% python3 -q
>>> import numpy as np
>>> from numpy import linalg as LA
>>> np.set_printoptions(precision=3, suppress=True, linewidth=160, legacy="1.25")
>>> data = np.array([[0.0, 0.0, 0.0, 8.0],
...     [0.0, 0.0, 0.0, 4.0],
...     [0.0, 0.0, 0.0, 7.0],
...     [8.0, 4.0, 7.0, 0.0]])
>>> data
array([[0., 0., 0., 8.],
       [0., 0., 0., 4.],
       [0., 0., 0., 7.],
       [8., 4., 7., 0.]])
>>> # symmetric, so the eigenvalues are real
>>> out = data / np.sqrt((data ** 2).mean(axis=1, keepdims=True))
>>> LA.matrix_rank(out) == LA.matrix_rank(data)
True
>>> LA.matrix_rank(data - data.mean(axis=1, keepdims=True))
2
>>> LA.norm(out, axis=1)
array([2., 2., 2., 2.])
>>> print(data - data.mean(axis=1, keepdims=True))
[[-2.   -2.   -2.    6.  ]
 [-1.   -1.   -1.    3.  ]
 [-1.75 -1.75 -1.75  5.25]
 [ 3.25 -0.75  2.25 -4.75]]
>>> hat = np.triu(np.array([[1, 1, -1, 0], [2, 0, 1, 0], [-1, 2, -2, -1], [-1, -2, -1, -1]]), 1) + np.eye(4)
>>> out = hat @ data @ LA.inv(hat)
>>> hat @ data - data @ hat
array([[ 0.,  0.,  0., -3.],
       [ 0.,  0.,  0.,  7.],
       [-8., -4., -7.,  0.],
       [ 0., -8.,  4.,  7.]])
>>> out
array([[  0.,   0.,   0.,   5.],
       [  0.,   0.,   0.,  11.],
       [ -8.,   4., -19., -12.],
       [  8.,  -4.,  19.,  19.]])
>>> np.round(np.poly(out), 3) + 0
array([   1.,    0., -129.,    0.,    0.])
>>> LA.matrix_rank(out)
2
>>> LA.cond(data) > 100
True
>>> [round(float(x), 3) for x in LA.svd(data, compute_uv=False)[:3]]
[11.358, 11.358, 0.0]
>>> F = np.load("dump.npy")
>>> print(F)
[[ -3.977  -5.893   1.608  -4.58    2.934   0.492   5.624   2.93 ]
 [  3.082   1.704   8.214  -9.082   3.878  -4.232  -8.945   6.   ]
 [ -4.557  -7.538   2.156  -6.062  -1.413  -0.049   0.731   2.438]
 [ -8.498  -2.895  -5.126   0.167   0.534   1.78    2.623  -6.763]
 [ -5.518  -5.916  -2.732  -3.966  -2.126  -2.279  -0.76   -0.692]
 [ -0.524  -3.258   8.758  -8.07   -0.124  -2.701  -9.98    7.546]
 [ -0.063  -2.464   8.531 -12.335   0.911   1.117  -5.685   6.601]
 [  1.245   6.412  -6.91    9.202  -4.293  -6.462  -4.924  -3.138]
 [ -2.371  10.222  -9.397  10.387  -6.058  -7.865  -5.053  -7.061]
 [  1.972 -10.06    5.535  -4.997   0.223   2.273   5.748   6.814]
 [  5.404   3.755  -0.166   2.409   3.048  -1.922   7.5    -1.115]
 [ -0.331  -1.79   -4.097   0.2     1.158   2.994  10.153   0.007]
 [ -1.065   1.786  -0.621  -0.768  -4.08   -5.42   -5.25    0.323]
 [ -7.105  -0.534  -1.756  -5.733  -5.723   2.742  -3.347  -0.974]
 [ -2.249   0.477   1.579  -2.878  -0.226   0.986  -1.879   1.044]
 [  1.808   3.974  -4.592   6.61   -4.728  -5.4    -3.476  -2.947]
 [  5.695   3.595   4.286   2.776  -0.413  -1.934  -3.427   0.239]
 [  2.425  -1.116  -0.105   5.958  -1.105   1.018  -0.825  -5.518]
 [  0.884   0.226  -3.801  11.317  -5.1    -0.515   1.465  -5.955]
 [ -4.801   4.763  -5.811  -1.865   0.172   1.148   4.038  -1.634]
 [ -1.056   1.813   2.52   -8.243   4.305  -4.749  -6.478   2.326]
 [ -8.274   6.698  -4.099  -8.844   0.206  -6.339 -10.212  -1.203]
 [ -4.714  -0.219  -3.3    -1.029   1.024  -0.031   0.416  -2.37 ]
 [ -2.953   3.487  -4.834  -1.53   -0.907  -3.187  -3.148  -0.993]
 [  0.675   0.302   0.41    2.402  -1.99    2.715   1.757  -0.839]
 [ -5.781  -5.422   1.067  -2.186   1.056   7.936   2.875  -0.346]
 [  7.493  -0.213   2.976   2.979  -1.794  -1.489  -1.637   1.844]
 [  2.933   2.188 -12.129  10.516   1.796   6.645  18.488  -6.863]
 [ -3.152   1.055  -2.78    5.562  -7.377  -0.896  -3.678  -5.539]
 [ -0.184   1.569   0.172  -2.561   4.139   0.533   2.216   0.979]
 [  1.314   1.526  -7.161   4.243  -0.112   1.468   9.504  -2.394]
 [ -0.317  -2.141  -1.799   2.265  -2.059   4.546   3.692  -3.937]
 [  2.204   6.011  -5.591   7.639  -5.244  -1.369   0.009  -5.725]
 [ -2.202   0.378  -3.934   2.959   3.668   0.139   3.788  -1.789]
 [  3.445   7.731  -5.251  10.392   2.84   -2.659   2.062  -1.351]]
>>> Q, r_ = LA.qr(F)
>>> np.allclose(r_.T @ r_, F.T @ F)
True
>>> np.round(Q.T @ Q, 3) + 0
array([[1., 0., 0., 0., 0., 0., 0., 0.],
       [0., 1., 0., 0., 0., 0., 0., 0.],
       [0., 0., 1., 0., 0., 0., 0., 0.],
       [0., 0., 0., 1., 0., 0., 0., 0.],
       [0., 0., 0., 0., 1., 0., 0., 0.],
       [0., 0., 0., 0., 0., 1., 0., 0.],
       [0., 0., 0., 0., 0., 0., 1., 0.],
       [0., 0., 0., 0., 0., 0., 0., 1.]])
>>> Q.shape, r_.shape
((35, 8), (8, 8))
>>> np.abs(np.diag(r_))
array([23.324, 25.508, 23.253, 17.56 , 15.463, 15.242, 10.775,  8.23 ])
